$ python -q
>>> import numpy as np
>>> np.set_printoptions(suppress=True, linewidth=140)
>>> rng = np.random.default_rng(6137)
>>> m1 = (rng.random((3, 3)) < 0.3) + np.eye(3)
>>> m1 /= m1.sum(axis=1, keepdims=True)
>>> m1
array([[0.5, 0. , 0.5],
       [0. , 1. , 0. ],
       [0. , 0. , 1. ]])
>>> x0 = np.array([3, 0, 0])
>>> target = m1 @ x0
>>> target
array([1.5, 0. , 0. ])
>>> np.round(np.linalg.solve(m1, m1[:, 2]), 1)
array([0., 0., 1.])
>>> np.round(np.linalg.solve(m1, target + m1[:, 1]), 1)
array([3., 1., 0.])
>>> np.round(np.linalg.solve(m1, target), 1)
array([3., 0., 0.])
>>> [int(np.linalg.matrix_rank(np.linalg.matrix_power(m1, p))) for p in range(1, 4)]
[3, 3, 3]
>>> np.round(np.sort(np.linalg.eigvals(m1)), 1)
array([0.5, 1. , 1. ])
>>> np.round(np.linalg.matrix_power(m1 - np.diag(np.diag(m1)), 3), 1)
array([[0., 0., 0.],
       [0., 0., 0.],
       [0., 0., 0.]])
>>> np.linalg.matrix_rank(m1 - m1[0, 0] * np.eye(3))
np.int64(2)
>>> other = m1 / np.linalg.norm(m1, axis=1, keepdims=True)
>>> G = other @ other.T
>>> np.round(np.linalg.norm(other, axis=1), 1)
array([1., 1., 1.])
>>> G[2].round(1)
array([0.7, 0. , 1. ])
>>> (np.abs(G) > 0.9).astype(int)
array([[1, 0, 0],
       [0, 1, 0],
       [0, 0, 1]])
>>> round(float(np.degrees(np.arccos(np.clip(G[2, 0], -1, 1)))), 1)
45.0
>>> other = np.linalg.inv(m1)
>>> np.round(np.linalg.slogdet(m1)[0], 1)
np.float64(1.0)
>>> (np.abs(other) > 1e-9).astype(int)
array([[1, 0, 1],
       [0, 1, 0],
       [0, 0, 1]])
>>> np.allclose(other, m1.T)
False
>>> np.round(np.linalg.det(m1) * other, 1)
array([[ 1. ,  0. , -0.5],
       [ 0. ,  0.5,  0. ],
       [ 0. ,  0. ,  0.5]])
>>> F = np.array([[0, 0, 1], [1, 0, 0], [0, 1, 0]])
>>> proj = np.triu(np.array([[2, 2, 1], [0, 1, -1], [2, -1, 1]]), 1) + np.eye(3)
>>> other = proj @ F @ np.linalg.inv(proj)
>>> np.linalg.matrix_rank(other)
np.int64(3)
>>> round(float(np.linalg.det(other)), 1)
1.0
>>> np.round(np.poly(other), 1) + 0
array([ 1.,  0.,  0., -1.])
>>> np.sort(np.abs(np.fft.fft(F[0]))), np.round(np.sort(np.linalg.svd(F, compute_uv=False)), 1)
(array([1., 1., 1.]), array([1., 1., 1.]))
>>> np.allclose(F @ F.T, F.T @ F)
True
>>> F @ (-1.0) ** np.arange(3)
array([ 1.,  1., -1.])
>>> np.round(np.fft.fft(F[0]), 1)
array([ 1. +0.j , -0.5+0.9j, -0.5-0.9j])
>>> F @ np.ones(3)
array([1., 1., 1.])
